% ipython --no-banner

In [1]: import numpy as np

In [2]: from numpy import linalg as LA

In [3]: np.set_printoptions(suppress=True, linewidth=120)

In [4]: E = np.load("a.npy")

In [5]: E
Out[5]: 
array([[9, 8, 0, 0],
       [6, 9, 0, 0],
       [0, 0, 9, 8],
       [0, 0, 6, 9]])

In [6]: # splits into 2 blocks

In [7]: x = np.array([0, 1, 1, 2])

In [8]: E @ np.eye(4)[2]
Out[8]: array([0., 0., 9., 6.])

In [9]: LA.norm(E @ x) <= LA.norm(E, 2) * LA.norm(x) + 1e-9
Out[9]: np.True_

In [10]: E * x
Out[10]: 
array([[ 0,  8,  0,  0],
       [ 0,  9,  0,  0],
       [ 0,  0,  9, 16],
       [ 0,  0,  6, 18]])

In [11]: E @ x
Out[11]: array([ 8,  9, 25, 24])

In [12]: A2 = np.array([[2, 0, 0], [1, 1, 0]])

In [13]: basis = np.kron(A2, E)

In [14]: np.round(LA.norm(basis, 2), 3), round(LA.norm(A2, 2) * LA.norm(E, 2), 3)
Out[14]: (np.float64(36.739), np.float64(36.739))

In [15]: basis.shape
Out[15]: (8, 12)

In [16]: basis
Out[16]: 
array([[18, 16,  0,  0,  0,  0,  0,  0,  0,  0,  0,  0],
       [12, 18,  0,  0,  0,  0,  0,  0,  0,  0,  0,  0],
       [ 0,  0, 18, 16,  0,  0,  0,  0,  0,  0,  0,  0],
       [ 0,  0, 12, 18,  0,  0,  0,  0,  0,  0,  0,  0],
       [ 9,  8,  0,  0,  9,  8,  0,  0,  0,  0,  0,  0],
       [ 6,  9,  0,  0,  6,  9,  0,  0,  0,  0,  0,  0],
       [ 0,  0,  9,  8,  0,  0,  9,  8,  0,  0,  0,  0],
       [ 0,  0,  6,  9,  0,  0,  6,  9,  0,  0,  0,  0]])

In [17]: LA.matrix_rank(basis)
Out[17]: np.int64(8)

In [18]: basis = np.array([[-0.4, 1.9, -0.3, -0.1, -0.2, 1.0, -0.3, 0.3, -0.5],
    ...:     [-0.8, -1.0, 0.2, 0.2, 0.1, -0.5, 0.8, -0.3, -1.8],
    ...:     [0.1, -1.3, 0.5, 0.4, 0.6, 0.0, -0.5, -3.4, 0.1]])

In [19]: rng = np.random.default_rng(29)

In [20]: F = np.array([[-2, -2, -2],
    ...:     [-1, 0, -1],
    ...:     [2, -2, -1],
    ...:     [2, 2, 1],
    ...:     [0, 2, -2],
    ...:     [-1, 0, 2],
    ...:     [-2, 1, 0],
    ...:     [2, 1, -2],
    ...:     [0, -2, -1],
    ...:     [0, 0, 1],
    ...:     [1, 1, -2],
    ...:     [-1, 2, -1],
    ...:     [1, 0, -1],
    ...:     [-2, 2, -1]]) @ basis + 0.02 * rng.normal(size=(14, 9))

In [21]: F.round(3)
Out[21]: 
array([[ 2.192,  0.801, -0.803, -1.003, -0.999, -1.005,  0.006,  6.799,  4.411],
       [ 0.287, -0.607, -0.217, -0.333, -0.445, -0.999,  0.783,  3.085,  0.388],
       [ 0.708,  7.111, -1.486, -0.982, -1.14 ,  3.006, -1.697,  4.556,  2.466],
       [-2.256,  0.555,  0.309,  0.598,  0.411,  0.959,  0.489, -3.408, -4.465],
       [-1.82 ,  0.607, -0.586, -0.378, -1.009, -1.014,  2.556,  6.223, -3.776],
       [ 0.59 , -4.495,  1.272,  0.896,  1.415, -1.01 , -0.699, -7.078,  0.712],
       [-0.012, -4.768,  0.835,  0.42 ,  0.512, -2.486,  1.418, -0.925, -0.778],
       [-1.817,  5.404, -1.402, -0.791, -1.465,  1.511,  1.198,  7.113, -2.998],
       [ 1.467,  3.264, -0.911, -0.76 , -0.806,  1.013, -1.074,  3.973,  3.527],
       [ 0.117, -1.289,  0.519,  0.359,  0.603, -0.031, -0.493, -3.404,  0.091],
       [-1.389,  3.464, -1.099, -0.657, -1.279,  0.481,  1.508,  6.796, -2.49 ],
       [-1.324, -2.591,  0.2  ,  0.077, -0.186, -1.973,  2.423,  2.447, -3.193],
       [-0.493,  3.196, -0.804, -0.491, -0.787,  0.985,  0.204,  3.695, -0.615],
       [-0.893, -4.512,  0.465,  0.189, -0.036, -2.982,  2.694,  2.22 , -2.741]])

In [22]: r0 = np.array([1, -4, 5])

In [23]: np.round(np.cross(F[2, :3], F[11, :3]), 3)
Out[23]: array([-2.428,  1.826,  7.579])

In [24]: np.round(np.polyval(r0, F[2]), 3)
Out[24]: array([ 2.668, 27.126, 13.154,  9.889, 10.862,  2.012, 14.667,  7.535,  1.217])

In [25]: feats = 0.5 ** np.abs(np.subtract.outer(np.arange(15), np.arange(15)))

In [26]: feats.round(3) + 0
Out[26]: 
array([[1.   , 0.5  , 0.25 , 0.125, 0.062, 0.031, 0.016, 0.008, 0.004, 0.002, 0.001, 0.   , 0.   , 0.   , 0.   ],
       [0.5  , 1.   , 0.5  , 0.25 , 0.125, 0.062, 0.031, 0.016, 0.008, 0.004, 0.002, 0.001, 0.   , 0.   , 0.   ],
       [0.25 , 0.5  , 1.   , 0.5  , 0.25 , 0.125, 0.062, 0.031, 0.016, 0.008, 0.004, 0.002, 0.001, 0.   , 0.   ],
       [0.125, 0.25 , 0.5  , 1.   , 0.5  , 0.25 , 0.125, 0.062, 0.031, 0.016, 0.008, 0.004, 0.002, 0.001, 0.   ],
       [0.062, 0.125, 0.25 , 0.5  , 1.   , 0.5  , 0.25 , 0.125, 0.062, 0.031, 0.016, 0.008, 0.004, 0.002, 0.001],
       [0.031, 0.062, 0.125, 0.25 , 0.5  , 1.   , 0.5  , 0.25 , 0.125, 0.062, 0.031, 0.016, 0.008, 0.004, 0.002],
       [0.016, 0.031, 0.062, 0.125, 0.25 , 0.5  , 1.   , 0.5  , 0.25 , 0.125, 0.062, 0.031, 0.016, 0.008, 0.004],
       [0.008, 0.016, 0.031, 0.062, 0.125, 0.25 , 0.5  , 1.   , 0.5  , 0.25 , 0.125, 0.062, 0.031, 0.016, 0.008],
       [0.004, 0.008, 0.016, 0.031, 0.062, 0.125, 0.25 , 0.5  , 1.   , 0.5  , 0.25 , 0.125, 0.062, 0.031, 0.016],
       [0.002, 0.004, 0.008, 0.016, 0.031, 0.062, 0.125, 0.25 , 0.5  , 1.   , 0.5  , 0.25 , 0.125, 0.062, 0.031],
       [0.001, 0.002, 0.004, 0.008, 0.016, 0.031, 0.062, 0.125, 0.25 , 0.5  , 1.   , 0.5  , 0.25 , 0.125, 0.062],
       [0.   , 0.001, 0.002, 0.004, 0.008, 0.016, 0.031, 0.062, 0.125, 0.25 , 0.5  , 1.   , 0.5  , 0.25 , 0.125],
       [0.   , 0.   , 0.001, 0.002, 0.004, 0.008, 0.016, 0.031, 0.062, 0.125, 0.25 , 0.5  , 1.   , 0.5  , 0.25 ],
       [0.   , 0.   , 0.   , 0.001, 0.002, 0.004, 0.008, 0.016, 0.031, 0.062, 0.125, 0.25 , 0.5  , 1.   , 0.5  ],
       [0.   , 0.   , 0.   , 0.   , 0.001, 0.002, 0.004, 0.008, 0.016, 0.031, 0.062, 0.125, 0.25 , 0.5  , 1.   ]])

In [27]: # symmetric, so the eigenvalues are real

In [28]: U, sigma, VT = LA.svd(feats, full_matrices=False)

In [29]: (sigma > 1e-8).sum()
Out[29]: np.int64(15)

In [30]: round(float(np.sqrt((sigma ** 2).sum())), 3), np.round(LA.norm(feats), 3)
Out[30]: (4.91, np.float64(4.91))

In [31]: np.allclose(U * sigma @ VT, feats)
Out[31]: True

In [32]: np.round(np.abs(VT[0]), 3)
Out[32]: array([0.113, 0.166, 0.215, 0.256, 0.29 , 0.315, 0.33 , 0.335, 0.33 , 0.315, 0.29 , 0.256, 0.215, 0.166, 0.113])

In [33]: def softmax(z):
    ...:     e = np.exp(z - z.max(axis=-1, keepdims=True))
    ...:     return e / e.sum(axis=-1, keepdims=True)
    ...: 

In [34]: np.round(softmax(10 * feats[10]), 3) + 0
Out[34]: array([0.   , 0.   , 0.   , 0.   , 0.   , 0.   , 0.   , 0.   , 0.001, 0.007, 0.985, 0.007, 0.001, 0.   , 0.   ])

In [35]: np.round(softmax(feats[10] + -2), 3)
Out[35]: array([0.053, 0.053, 0.053, 0.053, 0.053, 0.054, 0.056, 0.06 , 0.067, 0.087, 0.143, 0.087, 0.067, 0.06 , 0.056])

In [36]: np.round(softmax(feats).sum(axis=1), 3)
Out[36]: array([1., 1., 1., 1., 1., 1., 1., 1., 1., 1., 1., 1., 1., 1., 1.])

In [37]: scores = feats @ feats.T / np.sqrt(15)

In [38]: softmax(scores).round(6).argmax(axis=1)
Out[38]: array([ 0,  1,  2,  3,  4,  5,  6,  7,  8,  9, 10, 11, 12, 13, 14])

In [39]: x = np.ones(15)

In [40]: for _ in range(7):
    ...:     x = feats @ x
    ...:     x /= LA.norm(x)
    ...:     print(round(x @ feats @ x, 3))
    ...: 
2.793
2.812
2.82
2.824
2.826
2.826
2.827

In [41]: round(LA.eigvalsh(feats)[-1], 3)
Out[41]: np.float64(2.827)

In [42]: x.round(3)
Out[42]: array([0.118, 0.173, 0.22 , 0.259, 0.29 , 0.312, 0.324, 0.329, 0.324, 0.312, 0.29 , 0.259, 0.22 , 0.173, 0.118])

In [43]: ev, V = LA.eigvalsh(feats)
Traceback (most recent call last):
  Cell In[43], line 1
    ev, V = LA.eigvalsh(feats)
ValueError: too many values to unpack (expected 2)


In [44]: ev, V = LA.eigh(feats)

In [45]: np.round(np.abs(V[:, -1]), 3)
Out[45]: array([0.113, 0.166, 0.215, 0.256, 0.29 , 0.315, 0.33 , 0.335, 0.33 , 0.315, 0.29 , 0.256, 0.215, 0.166, 0.113])

In [46]: np.abs(V[:, -1]).round(6).argmax()
Out[46]: np.int64(7)

In [47]: K = np.loadtxt("x.csv", delimiter=",")

In [48]: K
Out[48]: 
array([[ -3.,  -3.,  -3.,  -3.,  -3.,  -3.,  -3.,  -3.,  -3.,  -3.,  -3.,  -3.,  -3.,  -3.],
       [ -3.,  -6.,  -6.,  -6.,  -6.,  -6.,  -6.,  -6.,  -6.,  -6.,  -6.,  -6.,  -6.,  -6.],
       [ -3.,  -6.,  -9.,  -9.,  -9.,  -9.,  -9.,  -9.,  -9.,  -9.,  -9.,  -9.,  -9.,  -9.],
       [ -3.,  -6.,  -9., -12., -12., -12., -12., -12., -12., -12., -12., -12., -12., -12.],
       [ -3.,  -6.,  -9., -12., -15., -15., -15., -15., -15., -15., -15., -15., -15., -15.],
       [ -3.,  -6.,  -9., -12., -15., -18., -18., -18., -18., -18., -18., -18., -18., -18.],
       [ -3.,  -6.,  -9., -12., -15., -18., -21., -21., -21., -21., -21., -21., -21., -21.],
       [ -3.,  -6.,  -9., -12., -15., -18., -21., -24., -24., -24., -24., -24., -24., -24.],
       [ -3.,  -6.,  -9., -12., -15., -18., -21., -24., -27., -27., -27., -27., -27., -27.],
       [ -3.,  -6.,  -9., -12., -15., -18., -21., -24., -27., -30., -30., -30., -30., -30.],
       [ -3.,  -6.,  -9., -12., -15., -18., -21., -24., -27., -30., -33., -33., -33., -33.],
       [ -3.,  -6.,  -9., -12., -15., -18., -21., -24., -27., -30., -33., -36., -36., -36.],
       [ -3.,  -6.,  -9., -12., -15., -18., -21., -24., -27., -30., -33., -36., -39., -39.],
       [ -3.,  -6.,  -9., -12., -15., -18., -21., -24., -27., -30., -33., -36., -39., -42.]])

In [49]: # symmetric, so the eigenvalues are real

In [50]: r0 = np.array([1, 6, 1, 9, 4, -4, 8, -6, 7, -8, -8, 6, -1, 5])

In [51]: A2 = K + np.outer(r0, np.eye(14)[7])

In [52]: LA.matrix_rank(LA.inv(A2) - LA.inv(K), tol=1e-8)
Out[52]: np.int64(1)

In [53]: ev, V = LA.eigh(K)

In [54]: (ev > 1e-8).sum(), (ev < -1e-8).sum()
Out[54]: (np.int64(0), np.int64(14))

In [55]: np.round(LA.svd(K, compute_uv=False), 3)
Out[55]: 
array([255.883,  28.655,  10.479,   5.474,   3.418,   2.381,   1.79 ,   1.423,   1.183,   1.022,   0.911,   0.835,
         0.786,   0.759])

In [56]: K.shape
Out[56]: (14, 14)

In [57]: K.sum(axis=1)
Out[57]: array([ -42.,  -81., -117., -150., -180., -207., -231., -252., -270., -285., -297., -306., -312., -315.])

In [58]: np.round(LA.svd(K, compute_uv=False), 3)
Out[58]: 
array([255.883,  28.655,  10.479,   5.474,   3.418,   2.381,   1.79 ,   1.423,   1.183,   1.022,   0.911,   0.835,
         0.786,   0.759])

In [59]: np.round(LA.eigvalsh(K).min(), 3)
Out[59]: np.float64(-255.883)

In [60]: q, r_ = LA.qr(K)

In [61]: round(abs(r_[0, 0]), 3), round(float(LA.norm(K[:, 0])), 3)
Out[61]: (np.float64(11.225), 11.225)

In [62]: M = np.loadtxt("w.csv", delimiter=",")

In [63]: M
Out[63]: 
array([[ 2.,  2.,  2.,  2.,  2.],
       [ 2.,  4.,  4.,  4.,  4.],
       [ 2.,  4.,  6.,  6.,  6.],
       [ 2.,  4.,  6.,  8.,  8.],
       [ 2.,  4.,  6.,  8., 10.]])

In [64]: # equal to its transpose

In [65]: A2 = LA.inv(M)

In [66]: np.round(LA.cond(M), 3)
Out[66]: np.float64(45.455)

In [67]: M @ A2
Out[67]: 
array([[1., 0., 0., 0., 0.],
       [0., 1., 0., 0., 0.],
       [0., 0., 1., 0., 0.],
       [0., 0., 0., 1., 0.],
       [0., 0., 0., 0., 1.]])

In [68]: np.round(LA.inv(A2), 3)
Out[68]: 
array([[ 2.,  2.,  2.,  2.,  2.],
       [ 2.,  4.,  4.,  4.,  4.],
       [ 2.,  4.,  6.,  6.,  6.],
       [ 2.,  4.,  6.,  8.,  8.],
       [ 2.,  4.,  6.,  8., 10.]])

In [69]: x = np.array([4, 3, 1, -3, -1, 3, 5, -5, 4])

In [70]: a = np.maximum(F @ x, 0)

In [71]: np.round(F * (a > 1e-9)[:, None], 3)
Out[71]: 
array([[ 0.   ,  0.   , -0.   , -0.   , -0.   , -0.   ,  0.   ,  0.   ,  0.   ],
       [ 0.   , -0.   , -0.   , -0.   , -0.   , -0.   ,  0.   ,  0.   ,  0.   ],
       [ 0.708,  7.111, -1.486, -0.982, -1.14 ,  3.006, -1.697,  4.556,  2.466],
       [-0.   ,  0.   ,  0.   ,  0.   ,  0.   ,  0.   ,  0.   , -0.   , -0.   ],
       [-0.   ,  0.   , -0.   , -0.   , -0.   , -0.   ,  0.   ,  0.   , -0.   ],
       [ 0.59 , -4.495,  1.272,  0.896,  1.415, -1.01 , -0.699, -7.078,  0.712],
       [-0.   , -0.   ,  0.   ,  0.   ,  0.   , -0.   ,  0.   , -0.   , -0.   ],
       [-0.   ,  0.   , -0.   , -0.   , -0.   ,  0.   ,  0.   ,  0.   , -0.   ],
       [ 1.467,  3.264, -0.911, -0.76 , -0.806,  1.013, -1.074,  3.973,  3.527],
       [ 0.117, -1.289,  0.519,  0.359,  0.603, -0.031, -0.493, -3.404,  0.091],
       [-0.   ,  0.   , -0.   , -0.   , -0.   ,  0.   ,  0.   ,  0.   , -0.   ],
       [-0.   , -0.   ,  0.   ,  0.   , -0.   , -0.   ,  0.   ,  0.   , -0.   ],
       [-0.   ,  0.   , -0.   , -0.   , -0.   ,  0.   ,  0.   ,  0.   , -0.   ],
       [-0.   , -0.   ,  0.   ,  0.   , -0.   , -0.   ,  0.   ,  0.   , -0.   ]])

In [72]: np.round(F.T @ a, 3)
Out[72]: array([ 36.162,  41.007,  -2.328,  -1.933,   7.063,  34.85 , -52.347, -56.395,  83.413])

In [73]: a.round(3)
Out[73]: array([ 0.   ,  0.   , 14.383,  0.   ,  0.   , 17.76 ,  0.   ,  0.   ,  9.742, 10.263,  0.   ,  0.   ,  0.   ,  0.   ])
